% ipython --no-banner

In [1]: import numpy as np

In [2]: np.set_printoptions(precision=2, suppress=True, linewidth=140)

In [3]: def tidy(a):
   ...:     return np.round(a, 2) + 0
   ...: 

In [4]: data = np.load("layer1.npy")

In [5]: data
Out[5]: 
array([[-1.,  0.,  0.,  0.],
       [-2.,  0.,  2., -1.],
       [-2., -2.,  1.,  2.],
       [-2., -2.,  2.,  1.]])

In [6]: f = np.array([7, 4, 4, -8])

In [7]: A2 = data + np.outer(f, np.eye(4)[0])

In [8]: np.linalg.matrix_rank(A2 - data)
Out[8]: np.int64(1)

In [9]: np.linalg.matrix_rank(np.linalg.inv(A2) - np.linalg.inv(data), tol=1e-8)
Out[9]: np.int64(1)

In [10]: A2
Out[10]: 
array([[  6.,   0.,   0.,   0.],
       [  2.,   0.,   2.,  -1.],
       [  2.,  -2.,   1.,   2.],
       [-10.,  -2.,   2.,   1.]])

In [11]: tidy(np.linalg.norm(A2))
Out[11]: np.float64(12.92)

In [12]: np.unravel_index(np.abs(A2).argmax(), A2.shape)
Out[12]: (np.int64(3), np.int64(0))

In [13]: A2 - A2[0]
Out[13]: 
array([[  0.,   0.,   0.,   0.],
       [ -4.,   0.,   2.,  -1.],
       [ -4.,  -2.,   1.,   2.],
       [-16.,  -2.,   2.,   1.]])

In [14]: np.diff(A2, axis=0)
Out[14]: 
array([[ -4.,   0.,   2.,  -1.],
       [  0.,  -2.,  -1.,   3.],
       [-12.,   0.,   1.,  -1.]])

In [15]: x = np.array([1, -1, -1, -3])

In [16]: np.einsum("ij,j->i", data, x)
Out[16]: array([-1., -1., -7., -5.])

In [17]: np.linalg.norm(data @ x) <= np.linalg.norm(data, 2) * np.linalg.norm(x) + 1e-9
Out[17]: np.True_

In [18]: (data @ x).argmax()
Out[18]: np.int64(0)

In [19]: np.sign((data @ x).round(6))
Out[19]: array([-1., -1., -1., -1.])

In [20]: feats = np.array([[0.0, 2.0, 1.0, 2.0, 0.0, -2.0, -2.0, 1.0],
    ...:     [2.0, 0.0, 0.0, 0.0, 0.0, 0.0, 0.0, 0.0],
    ...:     [1.0, 0.0, 0.0, 0.0, 0.0, 0.0, 0.0, 0.0],
    ...:     [2.0, 0.0, 0.0, 0.0, 0.0, 0.0, 0.0, 0.0],
    ...:     [0.0, 0.0, 0.0, 0.0, 0.0, 0.0, 0.0, 0.0],
    ...:     [-2.0, 0.0, 0.0, 0.0, 0.0, 0.0, 0.0, 0.0],
    ...:     [-2.0, 0.0, 0.0, 0.0, 0.0, 0.0, 0.0, 0.0],
    ...:     [1.0, 0.0, 0.0, 0.0, 0.0, 0.0, 0.0, 0.0]])

In [21]: np.all(np.linalg.eigvalsh(feats) > 0)
Out[21]: np.False_

In [22]: try:
    ...:     np.linalg.cholesky(feats)
    ...: except np.linalg.LinAlgError as e:
    ...:     print(e)
    ...: 
Matrix is not positive definite

In [23]: f = np.array([4, 2])

In [24]: np.polyval(f, feats[2])
Out[24]: array([6., 2., 2., 2., 2., 2., 2., 2.])

In [25]: np.cross(feats[2, :3], feats[0, :3])
Out[25]: array([ 0., -1.,  2.])

In [26]: np.argsort(-np.linalg.norm(feats, axis=0).round(6), kind="stable")[:3]
Out[26]: array([0, 1, 3])

In [27]: A = np.loadtxt("test3.csv", delimiter=",")

In [28]: A
Out[28]: 
array([[ 4.,  0.,  2.,  5.,  1.],
       [ 3., -2.,  2.,  2.,  0.],
       [ 0.,  0.,  0.,  0.,  0.],
       [ 0., -1.,  0.,  1., -1.],
       [ 0.,  0.,  0.,  0.,  0.],
       [ 0.,  0.,  0.,  0.,  0.],
       [-3., -3.,  2., -1., -1.],
       [-3., -3.,  2., -1., -1.],
       [-3., -3.,  2., -1., -1.],
       [-4.,  0.,  3.,  1.,  2.],
       [ 1., -1.,  3.,  1.,  2.],
       [ 0.,  0.,  0.,  0.,  0.],
       [-3., -3.,  2., -1., -1.],
       [ 0., -6.,  4.,  2., -2.],
       [ 3., -2.,  2.,  2.,  0.],
       [ 0., -1.,  0.,  1., -1.],
       [ 1.,  2.,  0.,  3.,  1.]])

In [29]: U, sv, Vh = np.linalg.svd(A, full_matrices=False)

In [30]: tidy(Vh @ Vh.T)
Out[30]: 
array([[1., 0., 0., 0., 0.],
       [0., 1., 0., 0., 0.],
       [0., 0., 1., 0., 0.],
       [0., 0., 0., 1., 0.],
       [0., 0., 0., 0., 1.]])

In [31]: np.abs(U[:, 0]).round(6).argmax()
Out[31]: np.int64(13)

In [32]: tidy(U.T @ A @ Vh.T)
Out[32]: 
array([[12.35,  0.  ,  0.  ,  0.  ,  0.  ],
       [ 0.  , 10.77,  0.  ,  0.  ,  0.  ],
       [ 0.  ,  0.  ,  5.77,  0.  ,  0.  ],
       [ 0.  ,  0.  ,  0.  ,  3.03,  0.  ],
       [ 0.  ,  0.  ,  0.  ,  0.  ,  0.21]])

In [33]: tidy(np.abs(Vh[0]))
Out[33]: array([0.45, 0.7 , 0.51, 0.06, 0.19])

In [34]: rng = np.random.default_rng(730405)

In [35]: labels = rng.permutation(5)

In [36]: A2 = A[:, labels] * rng.choice([-1, 1], 5)

In [37]: A2
Out[37]: 
array([[-0.,  4., -1., -2., -5.],
       [ 2.,  3., -0., -2., -2.],
       [-0.,  0., -0., -0., -0.],
       [ 1.,  0.,  1., -0., -1.],
       [-0.,  0., -0., -0., -0.],
       [-0.,  0., -0., -0., -0.],
       [ 3., -3.,  1., -2.,  1.],
       [ 3., -3.,  1., -2.,  1.],
       [ 3., -3.,  1., -2.,  1.],
       [-0., -4., -2., -3., -1.],
       [ 1.,  1., -2., -3., -1.],
       [-0.,  0., -0., -0., -0.],
       [ 3., -3.,  1., -2.,  1.],
       [ 6.,  0.,  2., -4., -2.],
       [ 2.,  3., -0., -2., -2.],
       [ 1.,  0.,  1., -0., -1.],
       [-2.,  1., -1., -0., -3.]])

In [38]: U, _, Vh = np.linalg.svd(A.T @ A2)

In [39]: tidy(np.linalg.lstsq(A, A2)[0])
Out[39]: 
array([[ 0.,  1.,  0.,  0.,  0.],
       [-1.,  0.,  0.,  0.,  0.],
       [ 0.,  0.,  0., -1.,  0.],
       [ 0.,  0.,  0.,  0., -1.],
       [ 0.,  0., -1.,  0.,  0.]])

In [40]: M = np.array([[0, 5, 2], [0, 0, 0], [0, 0, 0]])

In [41]: U, sv, Vh = np.linalg.svd(M)

In [42]: np.argmax(sv[:-1] / (sv[1:] + 1e-6)) + 1
Out[42]: np.int64(1)

In [43]: A2 = U[:, :1] @ np.diag(sv[:1]) @ Vh[:1]

In [44]: np.linalg.matrix_rank(M, rtol=0.05)
Out[44]: np.int64(1)

In [45]: np.linalg.matrix_rank(A2)
Out[45]: np.int64(1)

In [46]: tidy(np.linalg.eigvals(M).sum().real)
Out[46]: np.float64(0.0)

In [47]: tidy(np.linalg.eigvals(M))
Out[47]: array([0., 0., 0.])

In [48]: np.kron(np.eye(2, dtype=int), M)
Out[48]: 
array([[0, 5, 2, 0, 0, 0],
       [0, 0, 0, 0, 0, 0],
       [0, 0, 0, 0, 0, 0],
       [0, 0, 0, 0, 5, 2],
       [0, 0, 0, 0, 0, 0],
       [0, 0, 0, 0, 0, 0]])

In [49]: np.einsum("ii->", M)
Out[49]: np.int64(0)

In [50]: np.poly(M)
Out[50]: array([1., 0., 0., 0.])

In [51]: tidy(np.linalg.det(M[::-1]))
Out[51]: np.float64(0.0)

In [52]: np.prod(np.diag(M)), tidy(np.linalg.det(M))
Out[52]: (np.int64(0), np.float64(0.0))

In [53]: [int(np.linalg.matrix_rank(np.linalg.matrix_power(M, p))) for p in range(1, 4)]
Out[53]: [1, 0, 0]

In [54]: np.linalg.matrix_rank(M - M[0, 0] * np.eye(3))
Out[54]: np.int64(1)

In [55]: K = np.array([[3, -5], [-5, 3]])

In [56]: K
Out[56]: 
array([[ 3, -5],
       [-5,  3]])

In [57]: np.allclose(data, data.T)
Out[57]: False

In [58]: data.inv()
---------------------------------------------------------------------------
AttributeError                            Traceback (most recent call last)
Cell In[58], line 1
----> 1 data.inv()

AttributeError: 'numpy.ndarray' object has no attribute 'inv'

In [59]: (data - data.T) / 2
Out[59]: 
array([[ 0. ,  1. ,  1. ,  1. ],
       [-1. ,  0. ,  2. ,  0.5],
       [-1. , -2. ,  0. ,  0. ],
       [-1. , -0.5,  0. ,  0. ]])

In [60]: tidy(np.sort(np.abs(np.linalg.eigvals(data))))
Out[60]: array([1., 1., 1., 2.])

In [61]: (data + data.T) / 2
Out[61]: 
array([[-1. , -1. , -1. , -1. ],
       [-1. ,  0. ,  0. , -1.5],
       [-1. ,  0. ,  1. ,  2. ],
       [-1. , -1.5,  2. ,  1. ]])

In [62]: data @ data
Out[62]: 
array([[ 1.,  0.,  0.,  0.],
       [ 0., -2.,  0.,  3.],
       [ 0., -6.,  1.,  6.],
       [ 0., -6.,  0.,  7.]])

In [63]: np.trace(data)
Out[63]: np.float64(1.0)

In [64]: Q, vecs = np.linalg.qr(K[:, :1])[0], np.linalg.qr(K[:, 1:])[0]

In [65]: sv = np.linalg.svd(Q.T @ vecs, compute_uv=False)

In [66]: tidy(sv)
Out[66]: array([0.88])

In [67]: (sv > 0.9).sum()
Out[67]: np.int64(0)

In [68]: Xs = A - A.mean(axis=0)

In [69]: vecs = np.linalg.svd(Xs)[2][:4]

In [70]: A2 = Xs - Xs @ vecs.T @ vecs

In [71]: np.linalg.norm(A2, axis=1).round(6).argmax()
Out[71]: np.int64(3)

In [72]: tidy(np.linalg.norm(A2) / np.linalg.norm(Xs))
Out[72]: np.float64(0.01)

In [73]: tidy(np.cov(Xs @ vecs.T, rowvar=False))
Out[73]: 
array([[8.22, 0.  , 0.  , 0.  ],
       [0.  , 4.09, 0.  , 0.  ],
       [0.  , 0.  , 1.74, 0.  ],
       [0.  , 0.  , 0.  , 0.52]])

In [74]: A2 = K / np.sqrt((K ** 2).mean(axis=1, keepdims=True))

In [75]: np.linalg.matrix_rank(A2) == np.linalg.matrix_rank(K)
Out[75]: np.True_

In [76]: tidy(A2[1])
Out[76]: array([-1.21,  0.73])

In [77]: mat = np.load("dump.npy")

In [78]: mat
Out[78]: 
array([[9, 0, 0],
       [9, 7, 0],
       [5, 0, 8]])

In [79]: np.prod(np.diag(mat)), tidy(np.linalg.det(mat))
Out[79]: (np.int64(504), np.float64(504.0))

In [80]: mat @ mat
Out[80]: 
array([[ 81,   0,   0],
       [144,  49,   0],
       [ 85,   0,  64]])

In [81]: np.linalg.matrix_power(mat - np.diag(np.diag(mat)), 3)
Out[81]: 
array([[0, 0, 0],
       [0, 0, 0],
       [0, 0, 0]])

In [82]: J = np.load("out6.npy")

In [83]: J
Out[83]: 
array([[ 1,  1,  0,  2,  1],
       [ 2,  1,  2,  3,  1],
       [ 2,  2,  2,  5,  2],
       [ 3,  3,  2,  5,  4],
       [ 3,  5,  2,  7,  4],
       [ 4,  6,  3,  8,  5],
       [ 4,  6,  4, 10,  6],
       [ 4,  6,  4, 11,  7],
       [ 6,  6,  4, 13,  9],
       [ 8,  7,  4, 14, 10],
       [ 9,  9,  4, 15, 10],
       [10, 11,  6, 15, 10],
       [12, 12,  7, 15, 12],
       [14, 13,  8, 15, 13],
       [16, 15, 10, 16, 14],
       [18, 16, 11, 16, 15],
       [18, 18, 11, 16, 16],
       [19, 18, 11, 18, 16],
       [19, 19, 12, 18, 16],
       [20, 19, 12, 18, 16],
       [21, 21, 12, 19, 16],
       [21, 23, 14, 21, 16],
       [23, 25, 16, 22, 17],
       [23, 26, 17, 23, 19],
       [24, 27, 17, 24, 19],
       [24, 28, 18, 26, 19],
       [25, 30, 20, 27, 20],
       [25, 32, 21, 28, 21],
       [26, 32, 21, 28, 21],
       [28, 34, 21, 30, 22]])

In [84]: proj = J @ np.linalg.solve(J.T @ J, J.T)

In [85]: tidy(np.linalg.eigvalsh(proj))
Out[85]: array([0., 0., 0., 0., 0., 0., 0., 0., 0., 0., 0., 0., 0., 0., 0., 0., 0., 0., 0., 0., 0., 0., 0., 0., 0., 1., 1., 1., 1., 1.])

In [86]: tidy(proj @ J[:, 2])
Out[86]: 
array([ 0.,  2.,  2.,  2.,  2.,  3.,  4.,  4.,  4.,  4.,  4.,  6.,  7.,  8., 10., 11., 11., 11., 12., 12., 12., 14., 16., 17., 17., 18.,
       20., 21., 21., 21.])

In [87]: A2 = J / np.linalg.norm(J, axis=1, keepdims=True)

In [88]: C2 = A2 @ A2.T

In [89]: (C2 - 2 * np.eye(30)).round(6).argmax(axis=1)
Out[89]: array([10,  2,  6,  9,  5,  4,  7,  6,  9,  8,  9, 12, 13, 14, 17, 19, 18, 19, 19, 18, 19, 24, 24, 24, 23, 29, 28, 28, 26, 25])

In [90]: tidy(np.degrees(np.arccos(np.clip(C2[1, 23], -1, 1))))
Out[90]: np.float64(24.28)

In [91]: tidy(np.linalg.norm(A2, axis=1))
Out[91]: array([1., 1., 1., 1., 1., 1., 1., 1., 1., 1., 1., 1., 1., 1., 1., 1., 1., 1., 1., 1., 1., 1., 1., 1., 1., 1., 1., 1., 1., 1.])

In [92]: d = np.linalg.norm(A[:, None] - A[None], axis=-1)

In [93]: tidy(d[:5, :5])
Out[93]: 
array([[0.  , 3.87, 6.78, 6.4 , 6.78],
       [3.87, 0.  , 4.58, 4.  , 4.58],
       [6.78, 4.58, 0.  , 1.73, 0.  ],
       [6.4 , 4.  , 1.73, 0.  , 1.73],
       [6.78, 4.58, 0.  , 1.73, 0.  ]])

In [94]: np.flatnonzero(d[14] < d.mean() / 2)
Out[94]: array([ 1, 14])

In [95]: tidy(d[14])
Out[95]: array([3.87, 0.  , 4.58, 4.  , 4.58, 4.58, 6.86, 6.86, 6.86, 7.68, 3.32, 4.58, 6.86, 5.74, 0.  , 4.  , 5.1 ])

In [96]: d[14].round(6).argsort(kind="stable")[:4]
Out[96]: array([ 1, 14, 10,  0])

In [97]: C2 = J.T @ J

In [98]: np.diag(C2)
Out[98]: array([ 8524, 10487,  4226,  9666,  5937])

In [99]: tidy(np.linalg.svd(J, compute_uv=False) ** 2)
Out[99]: array([38491.38,   239.39,    91.56,    10.67,     7.01])

In [100]: tidy(np.linalg.eigvalsh(C2)[::-1])
Out[100]: array([38491.38,   239.39,    91.56,    10.67,     7.01])

In [101]: Xs = J - J.mean(axis=0)

In [102]: vecs = np.linalg.svd(Xs)[2][:1]

In [103]: A2 = Xs - Xs @ vecs.T @ vecs

In [104]: tidy(np.diag(vecs.T @ vecs))
Out[104]: array([0.24, 0.33, 0.14, 0.18, 0.12])

In [105]: tidy((Xs @ vecs.T).std(axis=0))
Out[105]: array([17.73])

In [106]: tidy(A2.std(axis=0))
Out[106]: array([1.25, 0.94, 0.95, 1.44, 1.13])

In [107]: E = np.load("a.npy")

In [108]: E
Out[108]: 
array([[-9,  0,  0,  0,  0,  0,  0],
       [ 7,  5,  0,  0,  0,  0,  0],
       [ 7,  7,  8,  0,  0,  0,  0],
       [-4, -2,  8,  0,  0,  0,  0],
       [-4, -1, -4, -6, -5,  0,  0],
       [ 5,  0, -8, -1, -4,  6,  0],
       [-8, -8,  1, -6, -6,  9,  2]])

In [109]: C2 = E.T @ E

In [110]: np.allclose(C2, C2.T)
Out[110]: True

In [111]: np.diag(C2)
Out[111]: array([300, 143, 209,  73,  77, 117,   4])

In [112]: C2
Out[112]: 
array([[300, 160,  -8,  67,  48, -42, -16],
       [160, 143,  36,  54,  53, -72, -16],
       [ -8,  36, 209,  26,  46, -39,   2],
       [ 67,  54,  26,  73,  70, -60, -12],
       [ 48,  53,  46,  70,  77, -78, -12],
       [-42, -72, -39, -60, -78, 117,  18],
       [-16, -16,   2, -12, -12,  18,   4]])

In [113]: (E @ E.T).shape
Out[113]: (7, 7)

In [114]: tidy(np.linalg.svd(E, compute_uv=False) ** 2)
Out[114]: array([481.09, 247.5 , 130.05,  45.51,  17.24,   1.6 ,   0.  ])
